% python3 -q
>>> import numpy as np
>>> from numpy import linalg as LA
>>> np.set_printoptions(suppress=True, linewidth=200)
>>> tidy = lambda a: np.round(a, 2) + 0
>>> mat = np.load("case1.npy")
>>> mat
array([[0, 1, 1],
       [1, 0, 1],
       [1, 1, 0]])
>>> # symmetric
>>> tidy(np.poly(mat))
array([ 1.,  0., -3., -2.])
>>> tidy(LA.det(mat[::-1]))
np.float64(-2.0)
>>> np.kron(np.eye(2, dtype=int), mat)
array([[0, 1, 1, 0, 0, 0],
       [1, 0, 1, 0, 0, 0],
       [1, 1, 0, 0, 0, 0],
       [0, 0, 0, 0, 1, 1],
       [0, 0, 0, 1, 0, 1],
       [0, 0, 0, 1, 1, 0]])
>>> tidy(LA.det(mat.T))
np.float64(2.0)
>>> K = np.load("run19.npy")
>>> K
array([[ 1, -1,  1, -1],
       [ 1,  0,  0,  0],
       [ 1,  1,  1,  1],
       [ 1,  2,  4,  8]])
>>> P = np.triu(np.array([[1, 0, 1, 0], [0, 2, 1, 1], [2, 1, 2, 1], [3, 2, 0, 3]]), 1) + np.eye(4)
>>> out = P @ K @ LA.inv(P)
>>> tidy(np.poly(out))
array([  1., -10.,  14.,  -2.,  12.])
>>> out
array([[ 2.,  0.,  0.,  0.],
       [ 3.,  3., -1.,  7.],
       [ 2.,  3.,  0.,  6.],
       [ 1.,  2.,  1.,  5.]])
>>> tidy(LA.det(out))
np.float64(12.0)
>>> LA.matrix_rank(out)
np.int64(4)
>>> tidy(np.poly(K))
array([  1., -10.,  14.,  -2.,  12.])
>>> np.einsum("ii->", K)
np.int64(10)
>>> np.kron(np.eye(2, dtype=int), K)
array([[ 1, -1,  1, -1,  0,  0,  0,  0],
       [ 1,  0,  0,  0,  0,  0,  0,  0],
       [ 1,  1,  1,  1,  0,  0,  0,  0],
       [ 1,  2,  4,  8,  0,  0,  0,  0],
       [ 0,  0,  0,  0,  1, -1,  1, -1],
       [ 0,  0,  0,  0,  1,  0,  0,  0],
       [ 0,  0,  0,  0,  1,  1,  1,  1],
       [ 0,  0,  0,  0,  1,  2,  4,  8]])
>>> np.einsum("ij,ji->", K, K)
np.int64(72)
>>> tidy(LA.det(2 * K)), tidy(LA.det(K))
(np.float64(192.0), np.float64(12.0))
>>> tidy(LA.det(K))
np.float64(12.0)
>>> (K + K.T) / 2
array([[1. , 0. , 1. , 0. ],
       [0. , 0. , 0.5, 1. ],
       [1. , 0.5, 1. , 2.5],
       [0. , 1. , 2.5, 8. ]])
>>> (K - K.T) / 2
array([[ 0. , -1. ,  0. , -1. ],
       [ 1. ,  0. , -0.5, -1. ],
       [ 0. ,  0.5,  0. , -1.5],
       [ 1. ,  1. ,  1.5,  0. ]])
